$ python3 -q
>>> import numpy as np
>>> np.set_printoptions(suppress=True, linewidth=160)
>>> Y = np.array([[5], [-2], [-3], [0], [2]])
>>> cent = np.array([[-3, -2, 2, 2]])
>>> rng = np.random.default_rng(6714)
>>> mat = Y @ cent + 0.05 * rng.normal(size=(5, 4))
>>> print(mat.round(3))
[[-15.034 -10.063   9.904  10.016]
 [  6.044   4.037  -3.998  -3.953]
 [  8.979   6.054  -5.995  -5.936]
 [ -0.149  -0.085  -0.048  -0.034]
 [ -6.     -4.015   3.975   4.051]]
>>> Y = np.array([[-3, 5], [7, -4]])
>>> cent = np.kron(Y, mat)
>>> print(np.linalg.matrix_rank(cent))
8
>>> print(round(float(np.linalg.norm(cent, 2)), 3), np.round(np.linalg.norm(Y, 2) * np.linalg.norm(mat, 2), 3))
287.06 287.06
>>> w1 = np.array([[9, -3, -3, -5], [9, -8, 0, -1], [-5, -4, 8, -4], [-5, 9, -2, 6]])
>>> coef = np.array([1, 4, 0, 8])
>>> act = np.maximum(mat @ w1 + coef, 0)
>>> print((act > 0).astype(int))
[[0 1 1 1]
 [1 0 0 0]
 [1 0 0 0]
 [0 1 1 1]
 [0 1 1 1]]
>>> print((act > 0).mean(axis=0))
[0.4 0.6 0.6 0.6]
>>> cent = np.array([[-2, -1, 1], [0, 1, 0], [1, 1, 2], [2, -2, -2]])
>>> print(w1 @ cent)
[[-31  -5  13]
 [-20 -15  11]
 [ 10  17  19]
 [ 20   0 -21]]
>>> print(np.argsort(-np.linalg.norm(mat, axis=0).round(6), kind="stable")[:3])
[0 1 3]
>>> print([round(float(x), 3) for x in np.linalg.svd(mat, compute_uv=False)[:3]])
[29.714, 0.16, 0.1]
>>> print(round(np.linalg.norm(mat, 2) / np.linalg.norm(mat), 3))
1.0
>>> Uu, s, vt = np.linalg.svd(mat)
>>> print(np.argmax(s[:-1] / (s[1:] + 1e-6)) + 1)
1
>>> Y = Uu[:, :1] @ np.diag(s[:1]) @ vt[:1]
>>> print(np.round(np.linalg.norm(mat - Y) / np.linalg.norm(mat), 3))
0.006
>>> print(np.round(mat.ravel(order="F"), 3))
[-15.034   6.044   8.979  -0.149  -6.    -10.063   4.037   6.054  -0.085  -4.015   9.904  -3.998  -5.995  -0.048   3.975  10.016  -3.953  -5.936  -0.034
   4.051]
>>> print(np.round(mat.reshape(2, -1), 3))
[[-15.034 -10.063   9.904  10.016   6.044   4.037  -3.998  -3.953   8.979   6.054]
 [ -5.995  -5.936  -0.149  -0.085  -0.048  -0.034  -6.     -4.015   3.975   4.051]]
>>> t3 = mat.reshape(5, 2, -1)
>>> print(t3[:, 0].round(3))
[[-15.034 -10.063]
 [  6.044   4.037]
 [  8.979   6.054]
 [ -0.149  -0.085]
 [ -6.     -4.015]]
>>> print(np.round(np.swapaxes(t3, 1, 2)[3], 3))
[[-0.149 -0.048]
 [-0.085 -0.034]]
>>> print(np.round(t3.transpose(1, 0, 2), 3))
[[[-15.034 -10.063]
  [  6.044   4.037]
  [  8.979   6.054]
  [ -0.149  -0.085]
  [ -6.     -4.015]]

 [[  9.904  10.016]
  [ -3.998  -3.953]
  [ -5.995  -5.936]
  [ -0.048  -0.034]
  [  3.975   4.051]]]
>>> print(np.einsum("ihd,jhd->hij", t3, t3).shape)
(2, 5, 5)
>>> J = np.array([[0, 2, 2, 2, 0], [1, -2, 1, -2, -2], [-1, -2, 0, 2, -1]]) * (rng.random((3, 5)) < 0.3)
>>> print(J)
[[ 0  0  2  2  0]
 [ 0  0  1 -2  0]
 [-1 -2  0  0  0]]
>>> Y = J / np.sqrt((J ** 2).mean(axis=1, keepdims=True))
>>> print(np.round(np.linalg.norm(Y, axis=1), 3))
[2.236 2.236 2.236]
>>> def softmax(z):
...     e = np.exp(z - z.max(axis=-1, keepdims=True))
...     return e / e.sum(axis=-1, keepdims=True)
... 
>>> print(np.round(softmax(J).sum(axis=1), 3))
[1. 1. 1.]
>>> print(np.round(softmax(J[1] + -3), 3))
[0.171 0.171 0.464 0.023 0.171]
>>> scores = J @ J.T / np.sqrt(5)
>>> print(np.round(softmax(scores)[1] @ J, 3))
[-0.093 -0.186  0.945 -1.662  0.   ]
>>> x0 = np.array([-1, 1, 0, 2, 3])
>>> a = np.maximum(J @ x0, 0)
>>> print(J.T @ a)
[0 0 8 8 0]
>>> print(np.round(np.tanh(J @ x0), 3))
[ 0.999 -0.999 -0.762]
>>> print(np.flatnonzero(a > 1e-9))
[0]
>>> Uu, s, vt = np.linalg.svd(J, full_matrices=False)
>>> print(np.round(vt @ vt.T, 3) + 0)
[[1. 0. 0.]
 [0. 1. 0.]
 [0. 0. 1.]]
>>> print(np.abs(Uu[:, 0]).round(6).argmax())
0
>>> print(np.allclose(Uu * s @ vt, J))
True
>>> print(np.round(Uu.T @ J @ vt.T, 3) + 0)
[[3.    0.    0.   ]
 [0.    2.236 0.   ]
 [0.    0.    2.   ]]
>>> print(np.round(np.cumsum(s ** 2) / np.sum(s ** 2), 3))
[0.5   0.778 1.   ]
>>> print(np.round(np.sqrt((s ** 2).sum()), 3), np.round(np.linalg.norm(J), 3))
4.243 4.243
